$ python3 -q
>>> import numpy as np
>>> np.set_printoptions(precision=1, suppress=True, linewidth=140, floatmode="fixed")
>>> data = np.load("block7.npy")
>>> data
array([[ -2.3,   9.0, -11.7],
       [ -4.1,   9.0,   1.6],
       [ -5.5,   8.5,   6.5],
       [  3.4,   1.6,   3.4],
       [  7.6,   6.3,   2.6],
       [  0.5,   0.4,   3.3],
       [  2.7,   3.5,  -1.4],
       [  0.4,  -4.1,  -4.7],
       [ -1.4,   0.2,  -1.7],
       [  4.0,   1.4,  -1.6],
       [ -2.6,  -4.3,  -1.6],
       [ -5.6,  -4.9,  -4.8],
       [ -2.9,   0.2,  -1.4],
       [  2.2,   6.3,  -0.6]])
>>> Xs = (data - data.mean(axis=0)) / data.std(axis=0)
>>> np.argwhere(np.abs(Xs) > 2)
array([[0, 2],
       [4, 0]])
>>> c = np.linalg.lstsq(np.delete(Xs, 2, axis=1), Xs[:, 2])[0]
>>> c
array([0.2, 0.2])
>>> round(float(1 - np.var(Xs[:, 2] - np.delete(Xs, 2, axis=1) @ c)), 1)
0.1
>>> B = np.c_[data[:, :1] @ np.array([[1]]), np.array([3, -2, -1, -2, -2, -3, 0, 1, -3, 1, -1, 3, -1, -3])]
>>> B
array([[-2.3,  3.0],
       [-4.1, -2.0],
       [-5.5, -1.0],
       [ 3.4, -2.0],
       [ 7.6, -2.0],
       [ 0.5, -3.0],
       [ 2.7,  0.0],
       [ 0.4,  1.0],
       [-1.4, -3.0],
       [ 4.0,  1.0],
       [-2.6, -1.0],
       [-5.6,  3.0],
       [-2.9, -1.0],
       [ 2.2, -3.0]])
>>> np.linalg.matrix_rank(np.c_[data, B])
np.int64(4)
>>> np.linalg.norm(np.linalg.qr(data)[0].T @ B, axis=0) ** 2 / ((B ** 2).sum(axis=0) + 1e-12)
array([1.0, 0.4])
>>> np.linalg.matrix_rank(B)
np.int64(2)
>>> hat = data @ np.linalg.solve(data.T @ data, data.T)
>>> np.round(np.diag(hat), 1) + 0
array([0.8, 0.3, 0.6, 0.1, 0.4, 0.0, 0.1, 0.1, 0.0, 0.1, 0.1, 0.3, 0.0, 0.1])
>>> cov = np.cov(data, rowvar=False)
>>> np.polyfit(data[:, 0], data[:, 2], 1)
array([ 0.2, -0.8])
>>> cov.shape
(3, 3)
>>> np.argwhere(np.triu(np.abs(np.corrcoef(data.T)) > 0.8, 1))
array([], shape=(0, 2), dtype=int64)
>>> np.corrcoef(data.T)
array([[1.0, 0.1, 0.2],
       [0.1, 1.0, 0.2],
       [0.2, 0.2, 1.0]])
>>> data.std(axis=0)
array([3.8, 4.7, 4.3])
>>> round(np.corrcoef(data[:, 0], data[:, 2])[0, 1], 1)
np.float64(0.2)
>>> np.linalg.eigvalsh(cov)[::-1]
array([27.3, 17.9, 13.8])
